$ python -q
>>> import numpy as np
>>> np.set_printoptions(suppress=True, linewidth=200)
>>> mat = np.loadtxt("layer19.csv", delimiter=",")
>>> mat
array([[  5.56, -20.23,  -8.71,  -4.19],
       [  5.7 , -11.2 ,  21.32,  10.2 ],
       [  8.39,  -6.88,  -2.24,  -6.15],
       [  0.28, -10.33,  10.65,  16.71],
       [  0.04,   0.21,  -0.88,   0.55],
       [ -7.18,   1.39,  -9.85,   4.5 ],
       [  2.05,  -6.68,  15.71,  -3.96],
       [  0.06,  13.69,   5.36,  -7.89],
       [  7.46,  -6.41,  -4.66,  -5.99],
       [ -2.01,  -0.93, -21.19,  -8.97],
       [  5.45,   7.86, -13.67,   9.08],
       [ -7.11,  -2.92,  -1.02,   8.17],
       [ -4.09,  -9.01,   0.58,  11.08],
       [  8.35,  -9.22,  -3.85, -19.83],
       [  9.82,  -5.47,  -1.85,  -4.91],
       [-11.31,  -2.24,   2.54,  -0.39],
       [ -5.17,  -4.46,  14.14,  10.5 ],
       [ -0.44,   6.98,  -5.2 ,  -7.94],
       [ -6.85, -15.93,   0.77,  -0.96],
       [ -0.56,  -1.95,  -1.97,  11.15],
       [  2.82,   4.41,  18.38,   7.  ],
       [  6.61,   0.26,   5.56,   8.79],
       [ 14.45,  19.08,  15.9 ,  -5.95],
       [  2.22, -10.18,   2.68,  -0.12],
       [ -9.97,   9.4 , -14.42,  13.38],
       [ -0.71,  -2.31,  -3.36, -15.45]])
>>> z = mat[:, 1] > np.median(mat[:, 1])
>>> u = mat[z].mean(axis=0) - mat[~z].mean(axis=0)
>>> z.astype(int)
array([0, 0, 0, 0, 1, 1, 0, 1, 0, 1, 1, 0, 0, 0, 0, 1, 0, 1, 0, 1, 1, 1, 1, 0, 1, 1])
